% python3 -q
>>> import numpy as np
>>> from numpy import linalg as LA
>>> np.set_printoptions(precision=2, suppress=True, linewidth=140, floatmode="fixed")
>>> W0 = np.load("w.npy")
>>> W0
array([[-0.31,  0.69,  0.20,  0.61],
       [ 0.57, -0.30, -0.26,  0.72],
       [ 0.69,  0.63, -0.12, -0.32],
       [ 0.31, -0.15,  0.94,  0.03]])
>>> rng = np.random.default_rng(993)
>>> z = rng.permutation(4)
>>> other = W0[:, z] * rng.choice([-1, 1], 4)
>>> other
array([[ 0.20, -0.69,  0.61, -0.31],
       [-0.26,  0.30,  0.72,  0.57],
       [-0.12, -0.63, -0.32,  0.69],
       [ 0.94,  0.15,  0.03,  0.31]])
>>> left, _, VT = LA.svd(W0.T @ other)
>>> np.round(left @ VT, 2) + 0
array([[ 0.00,  0.00,  0.00,  1.00],
       [ 0.00, -1.00,  0.00,  0.00],
       [ 1.00,  0.00,  0.00,  0.00],
       [ 0.00,  0.00,  1.00,  0.00]])
>>> z
array([2, 1, 3, 0])
>>> np.round(LA.lstsq(W0, other)[0], 2) + 0
array([[ 0.00,  0.00,  0.00,  1.00],
       [ 0.00, -1.00,  0.00,  0.00],
       [ 1.00,  0.00,  0.00,  0.00],
       [ 0.00,  0.00,  1.00,  0.00]])
>>> E = np.load("x.npy")
>>> E
array([[-7, -9,  0,  0],
       [-2,  3,  0,  0],
       [ 0,  0, -7, -9],
       [ 0,  0, -2,  3]])
>>> np.sort(LA.eigvals(E).real)
array([-8.56, -8.56,  4.56,  4.56])
>>> (LA.matrix_power((E != 0) + (E.T != 0) + np.eye(4), 4) > 0).astype(int)
array([[1, 1, 0, 0],
       [1, 1, 0, 0],
       [0, 0, 1, 1],
       [0, 0, 1, 1]])
>>> round(LA.det(E), 2)
np.float64(1521.0)
>>> ev, V = LA.eig(E)
>>> np.round(E @ V[:, 0] - ev[0] * V[:, 0], 2) + 0
array([0.00, 0.00, 0.00, 0.00])
>>> ev
array([-8.56,  4.56, -8.56,  4.56])
>>> round(np.prod(ev), 2)
np.float64(1521.0)
>>> E @ E
array([[67, 36,  0,  0],
       [ 8, 27,  0,  0],
       [ 0,  0, 67, 36],
       [ 0,  0,  8, 27]])
>>> np.allclose(E @ E.T, E.T @ E)
False
>>> round(np.abs(LA.eigvals(E)).max(), 2)
np.float64(8.56)
>>> np.trace(E)
np.int64(-8)
>>> (E - E.T) / 2
array([[ 0.00, -3.50,  0.00,  0.00],
       [ 3.50,  0.00,  0.00,  0.00],
       [ 0.00,  0.00,  0.00, -3.50],
       [ 0.00,  0.00,  3.50,  0.00]])
>>> np.sort(np.abs(LA.eigvals(E)))
array([4.56, 4.56, 8.56, 8.56])
>>> LA.matrix_power(E, 4)
array([[4777, 3384,    0,    0],
       [ 752, 1017,    0,    0],
       [   0,    0, 4777, 3384],
       [   0,    0,  752, 1017]])
>>> np.round(LA.det(E), 2)
np.float64(1521.0)
>>> (E + E.T) / 2
array([[-7.00, -5.50,  0.00,  0.00],
       [-5.50,  3.00,  0.00,  0.00],
       [ 0.00,  0.00, -7.00, -5.50],
       [ 0.00,  0.00, -5.50,  3.00]])
>>> Q = E.astype(float).copy()
>>> for j in range(4):
...     Q[:, j] -= Q[:, :j] @ (Q[:, :j].T @ Q[:, j])
...     Q[:, j] /= LA.norm(Q[:, j])
... 
>>> np.round(Q.T @ Q, 2) + 0
array([[1.00, 0.00, 0.00, 0.00],
       [0.00, 1.00, 0.00, 0.00],
       [0.00, 0.00, 1.00, 0.00],
       [0.00, 0.00, 0.00, 1.00]])
>>> M = np.array([[8.0, 0.0, 0.0, 0.0, 0.0, 0.0, 0.0],
...     [0.0, 1.0, -2.0, -1.0, 0.0, -1.0, 1.0],
...     [0.0, -1.0, 0.0, -1.0, 0.0, 0.0, 0.0],
...     [0.0, -2.0, -1.0, 2.0, 2.0, 1.0, 0.0],
...     [0.0, 0.0, -1.0, -1.0, -1.0, 0.0, 2.0],
...     [0.0, -2.0, -1.0, 2.0, 0.0, 2.0, -1.0],
...     [0.0, -1.0, 0.0, 1.0, -1.0, 2.0, 0.0]])
>>> other = M + rng.integers(-2, 3, (7, 6)) @ rng.integers(-2, 3, (6, 7))
>>> other
array([[  5.00,   0.00,  11.00,  -1.00,   5.00,  -3.00,   5.00],
       [ -7.00,  -7.00,   2.00, -11.00,   1.00,  -7.00,   0.00],
       [ -4.00,  -2.00,   0.00,   3.00,  -6.00,   7.00,  -2.00],
       [  4.00,  -2.00,  -8.00,  -3.00,  -2.00,  -1.00,  -8.00],
       [ -2.00,   7.00,   1.00,  11.00,  -7.00,  14.00,   0.00],
       [  6.00,   2.00,  -1.00,   2.00,   0.00,   0.00,  -3.00],
       [ -1.00,   1.00,  -4.00,  -1.00,   3.00,   0.00,   5.00]])
>>> np.round(LA.svd(other - M, compute_uv=False), 2) + 0
array([26.64, 18.40, 13.63,  8.46,  3.59,  1.14,  0.00])
>>> J = np.array([[0, -2, 2, -3], [2, 0, 3, -2], [-2, -3, 0, 0], [3, 2, 0, 0]])
>>> z = rng.permutation(4)
>>> other = J[:, z] * rng.choice([-1, 1], 4)
>>> other
array([[ 3, -2,  2,  0],
       [ 2, -3,  0, -2],
       [ 0,  0,  3,  2],
       [ 0,  0, -2, -3]])
>>> left, _, VT = LA.svd(J.T @ other)
>>> z
array([3, 2, 1, 0])
>>> np.round(left @ VT, 2) + 0
array([[ 0.00,  0.00,  0.00, -1.00],
       [ 0.00,  0.00, -1.00,  0.00],
       [ 0.00, -1.00,  0.00,  0.00],
       [-1.00,  0.00,  0.00,  0.00]])
>>> theta = np.radians(60)
>>> Rm = np.eye(4)
>>> Rm[3, 3] = Rm[1, 1] = np.cos(theta)
>>> Rm[3, 1], Rm[1, 3] = -np.sin(theta), np.sin(theta)
>>> Rm
array([[ 1.00,  0.00,  0.00,  0.00],
       [ 0.00,  0.50,  0.00,  0.87],
       [ 0.00,  0.00,  1.00,  0.00],
       [ 0.00, -0.87,  0.00,  0.50]])
>>> other = J @ Rm.T
>>> np.abs(other - J).max(axis=0)
array([0.00, 1.73, 0.00, 3.23])
>>> other
array([[ 0.00, -3.60,  2.00,  0.23],
       [ 2.00, -1.73,  3.00, -1.00],
       [-2.00, -1.50,  0.00,  2.60],
       [ 3.00,  1.00,  0.00, -1.73]])
>>> np.allclose(J @ J.T, other @ other.T)
True
>>> LA.svd(J, compute_uv=False), LA.svd(other, compute_uv=False)
(array([5.40, 5.40, 0.93, 0.93]), array([5.40, 5.40, 0.93, 0.93]))
>>> W1 = np.array([[-1, -2, 1, -1], [2, 1, 2, 1], [-2, 0, 0, 0], [-1, 0, 1, 0]])
>>> coef = np.array([2, 2, 2, 1])
>>> H = np.maximum(J @ W1 + coef, 0)
>>> (H > 0).astype(int)
array([[0, 0, 0, 0],
       [0, 0, 1, 0],
       [0, 1, 0, 0],
       [1, 0, 1, 0]])
>>> (H > 0).mean(axis=0)
array([0.25, 0.25, 0.50, 0.00])
>>> Z = np.array([[8, 5], [4, -2], [4, -4], [6, -6]])
>>> H @ Z
array([[  0,   0],
       [  8,  -8],
       [ 12,  -6],
       [ 60, -21]])
